In [1]: import numpy as np

In [2]: np.set_printoptions(precision=3, suppress=True, linewidth=100)

In [3]: tidy = lambda a: np.round(a, 3) + 0

In [4]: arr = np.array([[8, 0, 12, 4, 0, 6],
   ...:     [8, 12, 8, 4, 6, 4],
   ...:     [8, 8, 4, 4, 4, 2],
   ...:     [6, 0, 9, 4, 0, 6],
   ...:     [6, 9, 6, 4, 6, 4],
   ...:     [6, 6, 3, 4, 4, 2]])

In [5]: print(arr)
[[ 8  0 12  4  0  6]
 [ 8 12  8  4  6  4]
 [ 8  8  4  4  4  2]
 [ 6  0  9  4  0  6]
 [ 6  9  6  4  6  4]
 [ 6  6  3  4  4  2]]

In [6]: x0 = np.array([2, 2, 0, 0, 0, 0])

In [7]: a = np.maximum(arr @ x0, 0)

In [8]: np.maximum(arr @ (3 * x0), 0)
Out[8]: array([ 48, 120,  96,  36,  90,  72])

In [9]: tidy(np.tanh(arr @ x0))
Out[9]: array([1., 1., 1., 1., 1., 1.])

In [10]: arr * (a > 1e-9)[:, None]
Out[10]: 
array([[ 8,  0, 12,  4,  0,  6],
       [ 8, 12,  8,  4,  6,  4],
       [ 8,  8,  4,  4,  4,  2],
       [ 6,  0,  9,  4,  0,  6],
       [ 6,  9,  6,  4,  6,  4],
       [ 6,  6,  3,  4,  4,  2]])

In [11]: a
Out[11]: array([16, 40, 32, 12, 30, 24])

In [12]: np.maximum(arr @ x0, 0) - np.maximum(-arr @ x0, 0)
Out[12]: array([16, 40, 32, 12, 30, 24])

In [13]: np.flatnonzero(a > 1e-9)
Out[13]: array([0, 1, 2, 3, 4, 5])

In [14]: q, R = np.linalg.qr(arr)

In [15]: tidy(q.T @ q)
Out[15]: 
array([[1., 0., 0., 0., 0., 0.],
       [0., 1., 0., 0., 0., 0.],
       [0., 0., 1., 0., 0., 0.],
       [0., 0., 0., 1., 0., 0.],
       [0., 0., 0., 0., 1., 0.],
       [0., 0., 0., 0., 0., 1.]])

In [16]: tidy(np.abs(np.diag(R)))
Out[16]: array([17.321, 10.801,  5.345,  1.386,  0.864,  0.428])

In [17]: tidy(R)
Out[17]: 
array([[-17.321, -14.434, -17.321,  -9.699,  -8.083,  -9.699],
       [  0.   , -10.801,   4.629,   0.   ,  -6.049,   2.592],
       [  0.   ,   0.   ,   5.345,   0.   ,   0.   ,   2.993],
       [  0.   ,   0.   ,   0.   ,  -1.386,  -1.155,  -1.386],
       [  0.   ,   0.   ,   0.   ,   0.   ,  -0.864,   0.37 ],
       [  0.   ,   0.   ,   0.   ,   0.   ,   0.   ,  -0.428]])

In [18]: np.trace(q @ q.T)
Out[18]: np.float64(6.0)

In [19]: tidy(q @ R)
Out[19]: 
array([[ 8.,  0., 12.,  4.,  0.,  6.],
       [ 8., 12.,  8.,  4.,  6.,  4.],
       [ 8.,  8.,  4.,  4.,  4.,  2.],
       [ 6.,  0.,  9.,  4.,  0.,  6.],
       [ 6.,  9.,  6.,  4.,  6.,  4.],
       [ 6.,  6.,  3.,  4.,  4.,  2.]])

In [20]: print(q.shape, R.shape)
(6, 6) (6, 6)

In [21]: tidy(abs(R[0, 0])), tidy(np.linalg.norm(arr[:, 0]))
Out[21]: (np.float64(17.321), np.float64(17.321))

In [22]: np.allclose(R.T @ R, arr.T @ arr)
Out[22]: True

In [23]: arr[6]
Traceback (most recent call last):
  Cell In[23], line 1
    arr[6]
IndexError: index 6 is out of bounds for axis 0 with size 6


In [24]: tidy(np.linalg.norm(arr))
Out[24]: np.float64(35.875)

In [25]: print(np.linalg.matrix_rank(arr))
6

In [26]: arr[:, 6]
Traceback (most recent call last):
  Cell In[26], line 1
    arr[:, 6]
IndexError: index 6 is out of bounds for axis 1 with size 6


In [27]: np.diff(arr, axis=0)
Out[27]: 
array([[ 0, 12, -4,  0,  6, -2],
       [ 0, -4, -4,  0, -2, -2],
       [-2, -8,  5,  0, -4,  4],
       [ 0,  9, -3,  0,  6, -2],
       [ 0, -3, -3,  0, -2, -2]])

In [28]: np.zeros(6, 6)
Traceback (most recent call last):
  Cell In[28], line 1
    np.zeros(6, 6)
TypeError: Cannot interpret '6' as a data type


In [29]: A2 = arr ** -1
Traceback (most recent call last):
  Cell In[29], line 1
    A2 = arr ** -1
ValueError: Integers to negative integer powers are not allowed.


In [30]: A2 = np.linalg.invert(arr)
Traceback (most recent call last):
  Cell In[30], line 1
    A2 = np.linalg.invert(arr)
AttributeError: module 'numpy.linalg' has no attribute 'invert'


In [31]: A2 = np.linalg.inv(arr)

In [32]: tidy(np.linalg.det(arr) * A2)
Out[32]: 
array([[  64., -384.,  576.,  -64.,  384., -576.],
       [-128.,  256., -128.,  128., -256.,  128.],
       [ 128.,  256., -384., -128., -256.,  384.],
       [ -96.,  576., -864.,  128., -768., 1152.],
       [ 192., -384.,  192., -256.,  512., -256.],
       [-192., -384.,  576.,  256.,  512., -768.]])

In [33]: print((np.abs(A2) > 1e-9).astype(int))
[[1 1 1 1 1 1]
 [1 1 1 1 1 1]
 [1 1 1 1 1 1]
 [1 1 1 1 1 1]
 [1 1 1 1 1 1]
 [1 1 1 1 1 1]]

In [34]: np.allclose(A2, arr.T)
Out[34]: False

In [35]: tidy(arr @ A2)
Out[35]: 
array([[1., 0., 0., 0., 0., 0.],
       [0., 1., 0., 0., 0., 0.],
       [0., 0., 1., 0., 0., 0.],
       [0., 0., 0., 1., 0., 0.],
       [0., 0., 0., 0., 1., 0.],
       [0., 0., 0., 0., 0., 1.]])

In [36]: tidy(np.linalg.inv(A2))
Out[36]: 
array([[ 8.,  0., 12.,  4.,  0.,  6.],
       [ 8., 12.,  8.,  4.,  6.,  4.],
       [ 8.,  8.,  4.,  4.,  4.,  2.],
       [ 6.,  0.,  9.,  4.,  0.,  6.],
       [ 6.,  9.,  6.,  4.,  6.,  4.],
       [ 6.,  6.,  3.,  4.,  4.,  2.]])

In [37]: A2 = arr / np.sqrt((arr ** 2).mean(axis=1, keepdims=True))

In [38]: tidy(arr - arr.mean(axis=1, keepdims=True))
Out[38]: 
array([[ 3.   , -5.   ,  7.   , -1.   , -5.   ,  1.   ],
       [ 1.   ,  5.   ,  1.   , -3.   , -1.   , -3.   ],
       [ 3.   ,  3.   , -1.   , -1.   , -1.   , -3.   ],
       [ 1.833, -4.167,  4.833, -0.167, -4.167,  1.833],
       [ 0.167,  3.167,  0.167, -1.833,  0.167, -1.833],
       [ 1.833,  1.833, -1.167, -0.167, -0.167, -2.167]])

In [39]: X = np.load("x.npy")

In [40]: X
Out[40]: 
array([[6, 6, 8, 3, 7, 3, 5, 7, 4, 1],
       [1, 6, 6, 8, 3, 7, 3, 5, 7, 4],
       [4, 1, 6, 6, 8, 3, 7, 3, 5, 7],
       [7, 4, 1, 6, 6, 8, 3, 7, 3, 5],
       [5, 7, 4, 1, 6, 6, 8, 3, 7, 3],
       [3, 5, 7, 4, 1, 6, 6, 8, 3, 7],
       [7, 3, 5, 7, 4, 1, 6, 6, 8, 3],
       [3, 7, 3, 5, 7, 4, 1, 6, 6, 8],
       [8, 3, 7, 3, 5, 7, 4, 1, 6, 6],
       [6, 8, 3, 7, 3, 5, 7, 4, 1, 6]])

In [41]: th = np.radians(60)

In [42]: R = np.eye(10)

In [43]: R[0, 0] = R[1, 1] = np.cos(th)

In [44]: R[0, 1], R[1, 0] = -np.sin(th), np.sin(th)

In [45]: tidy(R)
Out[45]: 
array([[ 0.5  , -0.866,  0.   ,  0.   ,  0.   ,  0.   ,  0.   ,  0.   ,  0.   ,  0.   ],
       [ 0.866,  0.5  ,  0.   ,  0.   ,  0.   ,  0.   ,  0.   ,  0.   ,  0.   ,  0.   ],
       [ 0.   ,  0.   ,  1.   ,  0.   ,  0.   ,  0.   ,  0.   ,  0.   ,  0.   ,  0.   ],
       [ 0.   ,  0.   ,  0.   ,  1.   ,  0.   ,  0.   ,  0.   ,  0.   ,  0.   ,  0.   ],
       [ 0.   ,  0.   ,  0.   ,  0.   ,  1.   ,  0.   ,  0.   ,  0.   ,  0.   ,  0.   ],
       [ 0.   ,  0.   ,  0.   ,  0.   ,  0.   ,  1.   ,  0.   ,  0.   ,  0.   ,  0.   ],
       [ 0.   ,  0.   ,  0.   ,  0.   ,  0.   ,  0.   ,  1.   ,  0.   ,  0.   ,  0.   ],
       [ 0.   ,  0.   ,  0.   ,  0.   ,  0.   ,  0.   ,  0.   ,  1.   ,  0.   ,  0.   ],
       [ 0.   ,  0.   ,  0.   ,  0.   ,  0.   ,  0.   ,  0.   ,  0.   ,  1.   ,  0.   ],
       [ 0.   ,  0.   ,  0.   ,  0.   ,  0.   ,  0.   ,  0.   ,  0.   ,  0.   ,  1.   ]])

In [46]: A2 = X @ R.T

In [47]: print(tidy(np.linalg.svd(X, compute_uv=False)), tidy(np.linalg.svd(A2, compute_uv=False)))
[50.    10.     8.103  8.103  7.272  7.272  5.861  5.861  4.137  4.137] [50.    10.     8.103  8.103  7.272  7.272  5.861  5.861  4.137  4.137]

In [48]: np.allclose(X @ X.T, A2 @ A2.T)
Out[48]: True

In [49]: x0 = np.array([3, -1, 3, -3, 1, -2, -2, 3, 2, 2])

In [50]: a = np.maximum(X @ x0, 0)

In [51]: a
Out[51]: array([49, 11, 32, 23, 24, 34, 42, 39, 43,  3])

In [52]: np.allclose(X, X.T)
Out[52]: False

In [53]: np.linalg.matrix_power(X, 2)
Out[53]: 
array([[233, 240, 261, 240, 279, 234, 247, 242, 280, 244],
       [244, 233, 240, 261, 240, 279, 234, 247, 242, 280],
       [280, 244, 233, 240, 261, 240, 279, 234, 247, 242],
       [242, 280, 244, 233, 240, 261, 240, 279, 234, 247],
       [247, 242, 280, 244, 233, 240, 261, 240, 279, 234],
       [234, 247, 242, 280, 244, 233, 240, 261, 240, 279],
       [279, 234, 247, 242, 280, 244, 233, 240, 261, 240],
       [240, 279, 234, 247, 242, 280, 244, 233, 240, 261],
       [261, 240, 279, 234, 247, 242, 280, 244, 233, 240],
       [240, 261, 240, 279, 234, 247, 242, 280, 244, 233]])

In [54]: print((X + X.T) / 2)
[[6.  3.5 6.  5.  6.  3.  6.  5.  6.  3.5]
 [3.5 6.  3.5 6.  5.  6.  3.  6.  5.  6. ]
 [6.  3.5 6.  3.5 6.  5.  6.  3.  6.  5. ]
 [5.  6.  3.5 6.  3.5 6.  5.  6.  3.  6. ]
 [6.  5.  6.  3.5 6.  3.5 6.  5.  6.  3. ]
 [3.  6.  5.  6.  3.5 6.  3.5 6.  5.  6. ]
 [6.  3.  6.  5.  6.  3.5 6.  3.5 6.  5. ]
 [5.  6.  3.  6.  5.  6.  3.5 6.  3.5 6. ]
 [6.  5.  6.  3.  6.  5.  6.  3.5 6.  3.5]
 [3.5 6.  5.  6.  3.  6.  5.  6.  3.5 6. ]]

In [55]: tidy(np.abs(np.linalg.eigvals(X)).max())
Out[55]: np.float64(50.0)

In [56]: np.linalg.determinant(X)
Traceback (most recent call last):
  Cell In[56], line 1
    np.linalg.determinant(X)
AttributeError: module 'numpy.linalg' has no attribute 'determinant'


In [57]: r0, v = X[4], X[1]

In [58]: r0 @ r0
Out[58]: np.int64(294)

In [59]: r0 @ v
Out[59]: np.int64(239)

In [60]: p = (r0 @ v) / (r0 @ r0) * r0

In [61]: tidy(v - p)
Out[61]: array([-3.065,  0.31 ,  2.748,  7.187, -1.878,  2.122, -3.503,  2.561,  1.31 ,  1.561])

In [62]: x0 = np.array([-3, -3, -2, 3, 0, 3, -3, -1, -2, -2])

In [63]: rhs = X @ x0

In [64]: coef, lr = np.zeros(10), 1 / np.linalg.norm(X, 2) ** 2

In [65]: for i in range(150):
    ...:     coef -= lr * X.T @ (X @ coef - rhs)
    ...:     if i % 50 == 0: print(i, round(np.linalg.norm(X @ coef - rhs), 3))
    ...: 
0 45.132
50 17.469
100 10.763

In [66]: tidy(coef)
Out[66]: array([-2.461, -2.542, -2.132,  2.356, -0.629,  2.174, -3.218, -0.867, -1.548, -1.131])
